$ python -q
>>> import numpy as np
>>> np.set_printoptions(precision=2, suppress=True, linewidth=140, sign=" ")
>>> mat = np.array([[5, 9, 3, 0], [7, 6, 5, 2], [9, 4, 6, 7], [9, 2, 9, 4]])
>>> W1 = np.array([[-9, 3, 6, 2, 1, 7],
...     [-6, 3, -3, -5, -4, 0],
...     [5, 1, -9, 2, -5, 7],
...     [1, 5, 0, 7, -5, -5]])
>>> coef = np.array([-4, -5, 1, 7, -5, 1])
>>> act = np.maximum(mat @ W1 + coef, 0)
>>> act
array([[   0,   40,    0,    0,    0,   57],
       [   0,   49,    0,   15,    0,   75],
       [   0,   75,    0,   66,    0,   71],
       [   0,   57,    0,   61,    0,  107]])
>>> np.linalg.matrix_rank(act)
np.int64(3)
>>> (act > 0).astype(int)
array([[ 0,  1,  0,  0,  0,  1],
       [ 0,  1,  0,  1,  0,  1],
       [ 0,  1,  0,  1,  0,  1],
       [ 0,  1,  0,  1,  0,  1]])
>>> (act > 0).mean(axis=0)
array([ 0.  ,  1.  ,  0.  ,  0.75,  0.  ,  1.  ])
>>> W2 = np.array([[0, 2, 2], [2, 1, 0], [1, 1, 2], [2, 0, 2], [0, 1, 1], [0, 0, 2]])
>>> W1 @ W2
array([[ 16,  -8,  13],
       [ -7, -16, -32],
       [ -3,  -3,   5],
       [ 24,   2,   1]])
>>> evals, evecs = np.linalg.eig(mat)
>>> np.round(mat @ evecs[:, 0] - evals[0] * evecs[:, 0], 2) + 0
array([ 0.,  0.,  0.,  0.])
>>> rng = np.random.default_rng(74)
>>> labels = rng.permutation(4)
>>> labels
array([ 3,  2,  1,  0])
>>> other = mat[labels][:, labels]
>>> np.allclose(other, mat)
False
>>> np.trace(other)
np.int64(21)
>>> np.diag(other)
array([ 4,  6,  6,  5])
>>> O = mat.astype(float).copy()
>>> for j in range(4):
...     O[:, j] -= O[:, :j] @ (O[:, :j].T @ O[:, j])
...     O[:, j] /= np.linalg.norm(O[:, j])
... 
>>> np.round(O.T @ O, 2) + 0
array([[ 1.,  0.,  0.,  0.],
       [ 0.,  1.,  0.,  0.],
       [ 0.,  0.,  1.,  0.],
       [ 0.,  0.,  0.,  1.]])
>>> round(float(np.linalg.det(mat[::-1])), 2)
196.0
>>> np.poly(mat)
array([  1., -21., -13., 271., 196.])
>>> np.linalg.eigvals(mat)
array([20.98, -3.23, -0.73,  3.97])
>>> round(float(np.linalg.det(2 * mat)), 2), round(np.linalg.det(mat), 2)
(3136.0, np.float64(196.0))
>>> np.round(np.linalg.det(mat.T), 2)
np.float64(196.0)
>>> np.einsum("ij,ji->", mat, mat)
np.int64(467)
>>> W0 = np.load("data.npy")
>>> W0
array([[  8,  -6, -10,   8],
       [ -6,  10,   4,  -5],
       [-10,   4,  17,  -7],
       [  8,  -5,  -7,  14]])
>>> # rows and columns are dependent
>>> evals, evecs = np.linalg.eigvalsh(W0)
Traceback (most recent call last):
  File "<python-input-33>", line 1, in <module>
    evals, evecs = np.linalg.eigvalsh(W0)
    ^^^^^^^^^^^^
ValueError: too many values to unpack (expected 2)
>>> evals, evecs = np.linalg.eigh(W0)
>>> round(evals.sum(), 2), np.trace(W0)
(np.float64(49.0), np.int64(49))
>>> np.round(evecs.T @ evecs, 2) + 0
array([[ 1.,  0.,  0.,  0.],
       [ 0.,  1.,  0.,  0.],
       [ 0.,  0.,  1.,  0.],
       [ 0.,  0.,  0.,  1.]])
>>> np.round(evecs.T @ W0 @ evecs, 2) + 0
array([[  0.  ,   0.  ,   0.  ,   0.  ],
       [  0.  ,   6.6 ,   0.  ,   0.  ],
       [  0.  ,   0.  ,   9.22,   0.  ],
       [  0.  ,   0.  ,   0.  ,  33.17]])
>>> np.round(np.linalg.eigvalsh(W0 @ W0), 2) + 0
array([    0.  ,    43.63,    85.09,  1100.28])
>>> arr = np.loadtxt("test5.csv", delimiter=",")
>>> arr
array([[-1.54, -0.48,  0.93,  0.72],
       [ 1.23, -0.88,  1.21,  0.49],
       [ 0.  , -1.34, -1.28,  0.75],
       [ 0.31,  1.09, -0.19,  1.64]])
>>> W1 = np.array([[8, 0, 2, 8], [9, 6, 1, 6], [0, 5, 9, 3], [4, 4, 4, 4]])
>>> coef = np.array([-1, -7, 6, 5])
>>> act = np.maximum(arr @ W1 + coef, 0)
>>> (act > 0).astype(int)
array([[ 0,  0,  1,  0],
       [ 1,  0,  1,  1],
       [ 0,  0,  0,  0],
       [ 1,  1,  1,  1]])
>>> (act > 0).mean(axis=0)
array([ 0.5 ,  0.25,  0.75,  0.5 ])
>>> act
array([[  0.  ,   0.  ,  13.69,   0.  ],
       [  2.94,   0.  ,  20.45,  15.21],
       [  0.  ,   0.  ,   0.  ,   0.  ],
       [ 17.84,   5.16,  12.58,  20.  ]])
>>> W2 = np.array([[4, 3, 2], [0, 4, 8], [6, 7, 3], [9, 1, 0]])
>>> W1 @ W2
array([[ 116,   46,   22],
       [  96,   64,   69],
       [  81,   86,   67],
       [  76,   60,   52]])
>>> np.round(np.linalg.norm(arr[1], 1), 2), round(np.linalg.norm(arr[1], np.inf), 2)
(np.float64(3.81), np.float64(1.23))
>>> round(np.linalg.norm(arr, 2), 2)
np.float64(2.0)
>>> np.round(arr[1] @ arr[0], 2)
np.float64(-0.0)
>>> round(float(np.linalg.norm(arr, "nuc")), 2)
8.0
>>> round(float(np.linalg.norm(arr[1] - arr[0])), 2)
2.83
>>> (arr - arr.T) / 2
array([[ 0.  , -0.86,  0.47,  0.21],
       [ 0.86,  0.  ,  1.28, -0.3 ],
       [-0.47, -1.28,  0.  ,  0.47],
       [-0.21,  0.3 , -0.47,  0.  ]])
>>> assert arr == arr.T
Traceback (most recent call last):
  File "<python-input-55>", line 1, in <module>
    assert arr == arr.T
           ^^^^^^^^^^^^
ValueError: The truth value of an array with more than one element is ambiguous. Use a.any() or a.all()
>>> np.allclose(arr, arr.T)
False
>>> np.round(np.linalg.det(arr), 2)
np.float64(-16.0)
>>> round(np.trace(arr), 2)
np.float64(-2.06)
>>> np.round(np.abs(np.linalg.eigvals(arr)).max(), 2)
np.float64(2.0)
>>> np.allclose(arr @ arr.T, arr.T @ arr)
True
>>> (arr + arr.T) / 2
array([[-1.54,  0.38,  0.47,  0.51],
       [ 0.38, -0.88, -0.07,  0.79],
       [ 0.47, -0.07, -1.28,  0.28],
       [ 0.51,  0.79,  0.28,  1.64]])
>>> np.unravel_index(np.abs(arr).argmax(), arr.shape)
(np.int64(3), np.int64(3))
>>> np.linalg.svd(arr, compute_uv=False)
array([ 2.,  2.,  2.,  2.])
>>> np.linalg.matrix_rank(arr)
np.int64(4)
>>> arr - arr[0]
array([[ 0.  ,  0.  ,  0.  ,  0.  ],
       [ 2.78, -0.39,  0.28, -0.23],
       [ 1.54, -0.86, -2.21,  0.03],
       [ 1.85,  1.57, -1.12,  0.92]])
>>> np.linalg.rank(arr)
Traceback (most recent call last):
  File "<python-input-66>", line 1, in <module>
    np.linalg.rank(arr)
    ^^^^^^^^^^^^^^
AttributeError: module 'numpy.linalg' has no attribute 'rank'
>>> np.round(arr.mean(axis=0), 2) + 0
array([ 0.  , -0.4 ,  0.17,  0.9 ])
>>> def softmax(z):
...     e = np.exp(z - z.max(axis=-1, keepdims=True))
...     return e / e.sum(axis=-1, keepdims=True)
... 
>>> np.round(softmax(10 * arr[0]), 2) + 0
array([ 0.  ,  0.  ,  0.89,  0.11])
>>> softmax(arr).sum(axis=1)
array([ 1.,  1.,  1.,  1.])
>>> att = arr @ arr.T / np.sqrt(4)
>>> softmax(att + np.triu(np.full(att.shape, -np.inf), 1))
array([[ 1.  ,  0.  ,  0.  ,  0.  ],
       [ 0.12,  0.88,  0.  ,  0.  ],
       [ 0.11,  0.11,  0.79,  0.  ],
       [ 0.1 ,  0.1 ,  0.1 ,  0.71]])
>>> softmax(att)[0] @ arr
array([-0.95, -0.45,  0.64,  0.79])
